$ python -q
>>> import numpy as np
>>> np.set_printoptions(precision=2, suppress=True, linewidth=200)
>>> rnd = lambda a: np.round(a, 2) + 0
>>> K = np.diag(20 * np.array([-5, 0, -4, 1, -2, -1])) + np.array([[-1, 2, -2, 1, -1, 0],
...     [1, 1, 2, 2, -1, 2],
...     [1, -2, 2, 1, 1, -2],
...     [1, 1, 2, -2, -1, 2],
...     [1, -2, 1, -2, 1, 1],
...     [-1, 1, 1, 0, -1, -1]])
>>> print(K)
[[-101    2   -2    1   -1    0]
 [   1    1    2    2   -1    2]
 [   1   -2  -78    1    1   -2]
 [   1    1    2   18   -1    2]
 [   1   -2    1   -2  -39    1]
 [  -1    1    1    0   -1  -21]]
>>> U, sigma, VT = np.linalg.svd(K)
>>> print(rnd(sigma))
[101.07  78.14  39.11  21.48  17.91   0.97]
>>> out = U[:, :5] @ np.diag(sigma[:5]) @ VT[:5]
>>> print(rnd(np.linalg.norm(K - out) / np.linalg.norm(K)))
0.01
>>> print(np.linalg.matrix_rank(out))
5
>>> x0 = np.array([-4, -3, 1, 5, 0, 5])
>>> print(K @ np.ones(6))
[-101.    7.  -79.   23.  -40.  -21.]
>>> print(K * x0)
[[ 404   -6   -2    5    0    0]
 [  -4   -3    2   10    0   10]
 [  -4    6  -78    5    0  -10]
 [  -4   -3    2   90    0   10]
 [  -4    6    1  -10    0    5]
 [   4   -3    1    0    0 -105]]
>>> print(np.sign((K @ x0).round(6)))
[ 1  1 -1  1 -1 -1]
>>> print((K @ x0).argmax())
0
>>> print(rnd(np.abs(np.linalg.svd(K)[2][-1])))
[0.02 1.   0.03 0.07 0.05 0.04]
>>> print(rnd(np.linalg.norm(K, 2) / np.linalg.norm(K)))
0.74
>>> print(np.linalg.matrix_rank(K, rtol=0.1))
5
>>> print(np.argsort(-np.linalg.norm(K, axis=0).round(6), kind="stable")[:3])
[0 2 4]
>>> print(np.linalg.cond(K) > 100)
True
>>> E = np.loadtxt("out3.csv", delimiter=",")
>>> print(E)
[[ -2.67  24.31  -3.81 -29.96]
 [ -1.94  21.47  -0.3  -28.85]
 [ 36.19  -9.39  -7.67  -6.11]
 [ 20.7    1.13 -16.44 -17.59]
 [ 21.14   1.52 -16.31 -18.57]
 [ 35.07 -10.57  -7.16  -5.24]
 [ -1.97  24.66  -1.4  -30.62]
 [ 22.17   2.08 -16.73 -18.54]
 [ 21.19   3.19 -16.2  -17.6 ]
 [ 22.2    2.72 -16.33 -19.27]
 [ 21.26   2.2  -17.26 -19.21]
 [ 35.62 -12.8   -5.18  -5.96]
 [ 34.29 -10.3   -6.8   -4.41]
 [ 34.52  -9.11  -5.25  -8.07]
 [ -1.56  23.61  -3.2  -30.45]
 [ -3.53  23.38  -1.62 -29.84]
 [ 20.64   1.08 -15.95 -18.72]
 [ 35.07  -8.78  -6.48  -5.33]
 [ -0.36  25.41  -4.49 -30.58]
 [ -1.07  23.31  -2.34 -28.58]
 [ 38.63  -8.07  -5.25  -5.38]]
>>> hat = E @ np.linalg.solve(E.T @ E, E.T)
>>> print(rnd(np.linalg.eigvalsh(hat)))
[0. 0. 0. 0. 0. 0. 0. 0. 0. 0. 0. 0. 0. 0. 0. 0. 0. 1. 1. 1. 1.]
>>> print(np.allclose(hat @ hat, hat))
True
>>> mat = np.loadtxt("mat.csv", delimiter=",")
>>> print(mat)
[[ 1.  3.  0.  0.  0.  0.  0.  0.  0.  0.  0.  0.  0.  0.  0.  0.]
 [ 3.  1.  3.  0.  0.  0.  0.  0.  0.  0.  0.  0.  0.  0.  0.  0.]
 [ 0.  3.  2.  3.  0.  0.  0.  0.  0.  0.  0.  0.  0.  0.  0.  0.]
 [ 0.  0.  3.  0.  3.  0.  0.  0.  0.  0.  0.  0.  0.  0.  0.  0.]
 [ 0.  0.  0.  3.  0.  3.  0.  0.  0.  0.  0.  0.  0.  0.  0.  0.]
 [ 0.  0.  0.  0.  3. -1.  3.  0.  0.  0.  0.  0.  0.  0.  0.  0.]
 [ 0.  0.  0.  0.  0.  3. -1.  3.  0.  0.  0.  0.  0.  0.  0.  0.]
 [ 0.  0.  0.  0.  0.  0.  3.  1.  3.  0.  0.  0.  0.  0.  0.  0.]
 [ 0.  0.  0.  0.  0.  0.  0.  3. -2.  3.  0.  0.  0.  0.  0.  0.]
 [ 0.  0.  0.  0.  0.  0.  0.  0.  3.  1.  3.  0.  0.  0.  0.  0.]
 [ 0.  0.  0.  0.  0.  0.  0.  0.  0.  3.  2.  3.  0.  0.  0.  0.]
 [ 0.  0.  0.  0.  0.  0.  0.  0.  0.  0.  3. -1.  3.  0.  0.  0.]
 [ 0.  0.  0.  0.  0.  0.  0.  0.  0.  0.  0.  3. -1.  3.  0.  0.]
 [ 0.  0.  0.  0.  0.  0.  0.  0.  0.  0.  0.  0.  3.  1.  3.  0.]
 [ 0.  0.  0.  0.  0.  0.  0.  0.  0.  0.  0.  0.  0.  3.  1.  3.]
 [ 0.  0.  0.  0.  0.  0.  0.  0.  0.  0.  0.  0.  0.  0.  3. -2.]]
>>> w, vecs = np.linalg.eigh(mat)
>>> x0 = np.array([5, -4, -4, -5, -2, 1, 5, 3, -4, -1, 4, 0, -4, -2, 0, 3])
>>> print(x0 @ mat @ x0)
267.0
>>> print(np.abs(mat).sum(axis=1).max(), rnd(np.abs(w).max()))
8.0 6.4
>>> O, r_ = np.linalg.qr(mat)
>>> print(np.trace(O @ O.T))
16.0
>>> print(O.shape, r_.shape)
(16, 16) (16, 16)
>>> print(np.allclose(r_.T @ r_, mat.T @ mat))
True
>>> m1 = np.load("arr.npy")
>>> print(m1)
[[  1  -1   1  -1]
 [  1   0   0   0]
 [  1   1   1   1]
 [  1   2   4   8]
 [  1   3   9  27]
 [  1   4  16  64]
 [  1   5  25 125]
 [  1   6  36 216]
 [  1   7  49 343]
 [  1   8  64 512]]
>>> hat = m1 @ np.linalg.solve(m1.T @ m1, m1.T)
>>> print(rnd(np.diag(hat)))
[0.82 0.3  0.33 0.31 0.24 0.24 0.31 0.33 0.3  0.82]
>>> print(np.allclose(hat @ hat, hat))
True
>>> x0 = np.array([2, 1, 0, -1])
>>> target = m1 @ x0
>>> print(target)
[   2    2    2   -4  -22  -58 -118 -208 -334 -502]
>>> print(rnd(np.linalg.pinv(m1) @ m1))
[[1. 0. 0. 0.]
 [0. 1. 0. 0.]
 [0. 0. 1. 0.]
 [0. 0. 0. 1.]]
>>> print(rnd(np.linalg.solve(m1.T @ m1, m1.T @ target)))
[ 2.  1.  0. -1.]
>>> rng = np.random.default_rng(6832)
>>> target = target + 0.3 * rng.normal(size=10)
>>> print(rnd(target))
[   1.85    1.72    2.23   -4.2   -21.96  -58.04 -118.1  -208.17 -334.03 -502.28]
>>> c, *_ = np.linalg.lstsq(m1, target)
>>> print(rnd(m1.T @ (target - m1 @ c)))
[0. 0. 0. 0.]
>>> print(rnd(np.linalg.norm(target - m1 @ c)))
0.41
>>> print([round(float(np.linalg.norm(np.linalg.solve(m1.T @ m1 + lam * np.eye(4), m1.T @ target))), 2) for lam in (0, 1, 10, 100)])
[2.4, 2.01, 1.29, 1.09]
>>> print(c.round())
[ 2.  1. -0. -1.]
>>> U, sigma, VT = np.linalg.svd(m1)
>>> print(np.argmax(sigma[:-1] / (sigma[1:] + 1e-6)) + 1)
1
>>> out = U[:, :1] @ np.diag(sigma[:1]) @ VT[:1]
>>> print(rnd(np.linalg.norm(m1 - out) / np.linalg.norm(m1)))
0.02
>>> print(rnd(np.linalg.norm(m1 - out, 2)), rnd(sigma[1]))
16.2 16.2
>>> out = np.c_[m1[:, :2] @ np.array([[2, 3], [0, 2]]), np.array([2, 1, 2, 3, -1, 0, -1, 3, 3, -2])]
>>> print(out)
[[ 2  1  2]
 [ 2  3  1]
 [ 2  5  2]
 [ 2  7  3]
 [ 2  9 -1]
 [ 2 11  0]
 [ 2 13 -1]
 [ 2 15  3]
 [ 2 17  3]
 [ 2 19 -2]]
>>> print(rnd(np.linalg.norm(out - m1 @ np.linalg.lstsq(m1, out)[0], axis=0)))
[0.   0.   5.29]
>>> print(rnd(np.linalg.norm(np.linalg.qr(m1)[0].T @ out, axis=0) ** 2 / ((out ** 2).sum(axis=0) + 1e-12)))
[1.   1.   0.33]
